>>> import numpy as np
>>> import numpy.linalg as la
>>> np.set_printoptions(precision=3, suppress=True, linewidth=160)
>>> rnd = lambda a: np.round(a, 3) + 0
>>> feats = np.load("run18.npy")
>>> rnd(feats)
array([[ 0.989, -0.075, -0.053, -0.011, -0.032,  0.053, -0.053, -0.011, -0.053, -0.053, -0.011],
       [-0.075,  0.476, -0.374, -0.075, -0.225,  0.374, -0.374, -0.075, -0.374, -0.374, -0.075],
       [-0.053, -0.374,  0.733, -0.053, -0.16 ,  0.267, -0.267, -0.053, -0.267, -0.267, -0.053],
       [-0.011, -0.075, -0.053,  0.989, -0.032,  0.053, -0.053, -0.011, -0.053, -0.053, -0.011],
       [-0.032, -0.225, -0.16 , -0.032,  0.904,  0.16 , -0.16 , -0.032, -0.16 , -0.16 , -0.032],
       [ 0.053,  0.374,  0.267,  0.053,  0.16 ,  0.733,  0.267,  0.053,  0.267,  0.267,  0.053],
       [-0.053, -0.374, -0.267, -0.053, -0.16 ,  0.267,  0.733, -0.053, -0.267, -0.267, -0.053],
       [-0.011, -0.075, -0.053, -0.011, -0.032,  0.053, -0.053,  0.989, -0.053, -0.053, -0.011],
       [-0.053, -0.374, -0.267, -0.053, -0.16 ,  0.267, -0.267, -0.053,  0.733, -0.267, -0.053],
       [-0.053, -0.374, -0.267, -0.053, -0.16 ,  0.267, -0.267, -0.053, -0.267,  0.733, -0.053],
       [-0.011, -0.075, -0.053, -0.011, -0.032,  0.053, -0.053, -0.011, -0.053, -0.053,  0.989]])
>>> rnd(la.pinv(feats))
array([[ 0.989, -0.075, -0.053, -0.011, -0.032,  0.053, -0.053, -0.011, -0.053, -0.053, -0.011],
       [-0.075,  0.476, -0.374, -0.075, -0.225,  0.374, -0.374, -0.075, -0.374, -0.374, -0.075],
       [-0.053, -0.374,  0.733, -0.053, -0.16 ,  0.267, -0.267, -0.053, -0.267, -0.267, -0.053],
       [-0.011, -0.075, -0.053,  0.989, -0.032,  0.053, -0.053, -0.011, -0.053, -0.053, -0.011],
       [-0.032, -0.225, -0.16 , -0.032,  0.904,  0.16 , -0.16 , -0.032, -0.16 , -0.16 , -0.032],
       [ 0.053,  0.374,  0.267,  0.053,  0.16 ,  0.733,  0.267,  0.053,  0.267,  0.267,  0.053],
       [-0.053, -0.374, -0.267, -0.053, -0.16 ,  0.267,  0.733, -0.053, -0.267, -0.267, -0.053],
       [-0.011, -0.075, -0.053, -0.011, -0.032,  0.053, -0.053,  0.989, -0.053, -0.053, -0.011],
       [-0.053, -0.374, -0.267, -0.053, -0.16 ,  0.267, -0.267, -0.053,  0.733, -0.267, -0.053],
       [-0.053, -0.374, -0.267, -0.053, -0.16 ,  0.267, -0.267, -0.053, -0.267,  0.733, -0.053],
       [-0.011, -0.075, -0.053, -0.011, -0.032,  0.053, -0.053, -0.011, -0.053, -0.053,  0.989]])
>>> rnd(feats.T @ feats)
array([[1., 0., 0., 0., 0., 0., 0., 0., 0., 0., 0.],
       [0., 1., 0., 0., 0., 0., 0., 0., 0., 0., 0.],
       [0., 0., 1., 0., 0., 0., 0., 0., 0., 0., 0.],
       [0., 0., 0., 1., 0., 0., 0., 0., 0., 0., 0.],
       [0., 0., 0., 0., 1., 0., 0., 0., 0., 0., 0.],
       [0., 0., 0., 0., 0., 1., 0., 0., 0., 0., 0.],
       [0., 0., 0., 0., 0., 0., 1., 0., 0., 0., 0.],
       [0., 0., 0., 0., 0., 0., 0., 1., 0., 0., 0.],
       [0., 0., 0., 0., 0., 0., 0., 0., 1., 0., 0.],
       [0., 0., 0., 0., 0., 0., 0., 0., 0., 1., 0.],
       [0., 0., 0., 0., 0., 0., 0., 0., 0., 0., 1.]])
>>> rnd(la.norm(feats, axis=0))
array([1., 1., 1., 1., 1., 1., 1., 1., 1., 1., 1.])
>>> rnd(feats[:, 7] @ feats[:, 8])
np.float64(0.0)
>>> rnd(la.svd(feats, compute_uv=False))
array([1., 1., 1., 1., 1., 1., 1., 1., 1., 1., 1.])
>>> def softmax(z):
...     e = np.exp(z - z.max(axis=-1, keepdims=True))
...     return e / e.sum(axis=-1, keepdims=True)
... 
>>> rnd(softmax(feats[8]))
array([0.086, 0.062, 0.069, 0.086, 0.077, 0.119, 0.069, 0.086, 0.189, 0.069, 0.086])
>>> rnd(softmax(10 * feats[8]))
array([0.   , 0.   , 0.   , 0.   , 0.   , 0.009, 0.   , 0.   , 0.989, 0.   , 0.   ])
>>> rnd(softmax(feats[8] + -2))
array([0.086, 0.062, 0.069, 0.086, 0.077, 0.119, 0.069, 0.086, 0.189, 0.069, 0.086])
>>> rnd(softmax(feats).sum(axis=1))
array([1., 1., 1., 1., 1., 1., 1., 1., 1., 1., 1.])
>>> S = feats @ feats.T / np.sqrt(11)
>>> rnd(softmax(S)[8] @ feats)
array([ 0.059, -0.115, -0.057,  0.059,  0.001,  0.233, -0.057,  0.059, -0.026, -0.057,  0.059])
>>> softmax(S).round(6).argmax(axis=1)
array([ 0,  1,  2,  3,  4,  5,  6,  7,  8,  9, 10])
>>> rng = np.random.default_rng(874)
>>> z = rng.permutation(11)
>>> z
array([ 3,  5, 10,  4,  6,  9,  8,  0,  7,  1,  2])
>>> other = feats[z][:, z]
>>> np.allclose(other, feats)
False
>>> vec = np.array([0, 1, 1, 2, 1, 3, 3, 2, 1, 3, 0])
>>> target = feats @ vec
>>> rnd(target)
array([-0.417, -1.92 , -1.086,  1.583, -0.251,  5.086,  0.914,  1.583, -1.086,  0.914, -0.417])
>>> rnd(la.solve(feats, target))
array([0., 1., 1., 2., 1., 3., 3., 2., 1., 3., 0.])
>>> rnd(la.solve(feats.T, feats[0]))
array([1., 0., 0., 0., 0., 0., 0., 0., 0., 0., 0.])
>>> rnd(la.solve(feats, 4 * target))
array([ 0.,  4.,  4.,  8.,  4., 12., 12.,  8.,  4., 12.,  0.])
>>> evals, vecs = la.eigh(feats)
>>> rnd(la.eigvalsh(feats + 3 * np.eye(11)))
array([2., 4., 4., 4., 4., 4., 4., 4., 4., 4., 4.])
>>> (evals > 1e-8).sum(), (evals < -1e-8).sum()
(np.int64(10), np.int64(1))
>>> rnd(evals.sum()), np.trace(feats)
(np.float64(9.0), np.float64(9.0))
>>> M = np.load("test6.npy")
>>> rnd(M)
array([[ 0.65 , -0.25 , -0.15 , -0.35 , -0.25 , -0.25 , -0.35 , -0.35 ],
       [-0.25 ,  0.821, -0.107, -0.25 , -0.179, -0.179, -0.25 , -0.25 ],
       [-0.15 , -0.107,  0.936, -0.15 , -0.107, -0.107, -0.15 , -0.15 ],
       [-0.35 , -0.25 , -0.15 ,  0.65 , -0.25 , -0.25 , -0.35 , -0.35 ],
       [-0.25 , -0.179, -0.107, -0.25 ,  0.821, -0.179, -0.25 , -0.25 ],
       [-0.25 , -0.179, -0.107, -0.25 , -0.179,  0.821, -0.25 , -0.25 ],
       [-0.35 , -0.25 , -0.15 , -0.35 , -0.25 , -0.25 ,  0.65 , -0.35 ],
       [-0.35 , -0.25 , -0.15 , -0.35 , -0.25 , -0.25 , -0.35 ,  0.65 ]])
>>> blk = np.stack([M, 2 * M, M[::-1]])
>>> rnd(np.einsum("bij,cij->bc", blk, blk))
array([[ 8., 16.,  0.],
       [16., 32.,  0.],
       [ 0.,  0.,  8.]])
>>> evals, vecs = la.eigh(M)
>>> vec = np.array([0, -5, 5, 0, -2, 1, 2, 3])
>>> rnd(vecs * np.maximum(evals, 0) @ vecs.T)
array([[ 0.825, -0.125, -0.075, -0.175, -0.125, -0.125, -0.175, -0.175],
       [-0.125,  0.911, -0.054, -0.125, -0.089, -0.089, -0.125, -0.125],
       [-0.075, -0.054,  0.968, -0.075, -0.054, -0.054, -0.075, -0.075],
       [-0.175, -0.125, -0.075,  0.825, -0.125, -0.125, -0.175, -0.175],
       [-0.125, -0.089, -0.054, -0.125,  0.911, -0.089, -0.125, -0.125],
       [-0.125, -0.089, -0.054, -0.125, -0.089,  0.911, -0.125, -0.125],
       [-0.175, -0.125, -0.075, -0.175, -0.125, -0.125,  0.825, -0.175],
       [-0.175, -0.125, -0.075, -0.175, -0.125, -0.125, -0.175,  0.825]])
>>> np.abs(M).sum(axis=1).max(), rnd(np.abs(evals).max())
(np.float64(2.6), np.float64(1.0))
>>> rnd(la.eigvalsh(M[1:, 1:]))
array([-0.65,  1.  ,  1.  ,  1.  ,  1.  ,  1.  ,  1.  ])
>>> rnd(vecs * np.abs(evals) @ vecs.T)
array([[1., 0., 0., 0., 0., 0., 0., 0.],
       [0., 1., 0., 0., 0., 0., 0., 0.],
       [0., 0., 1., 0., 0., 0., 0., 0.],
       [0., 0., 0., 1., 0., 0., 0., 0.],
       [0., 0., 0., 0., 1., 0., 0., 0.],
       [0., 0., 0., 0., 0., 1., 0., 0.],
       [0., 0., 0., 0., 0., 0., 1., 0.],
       [0., 0., 0., 0., 0., 0., 0., 1.]])
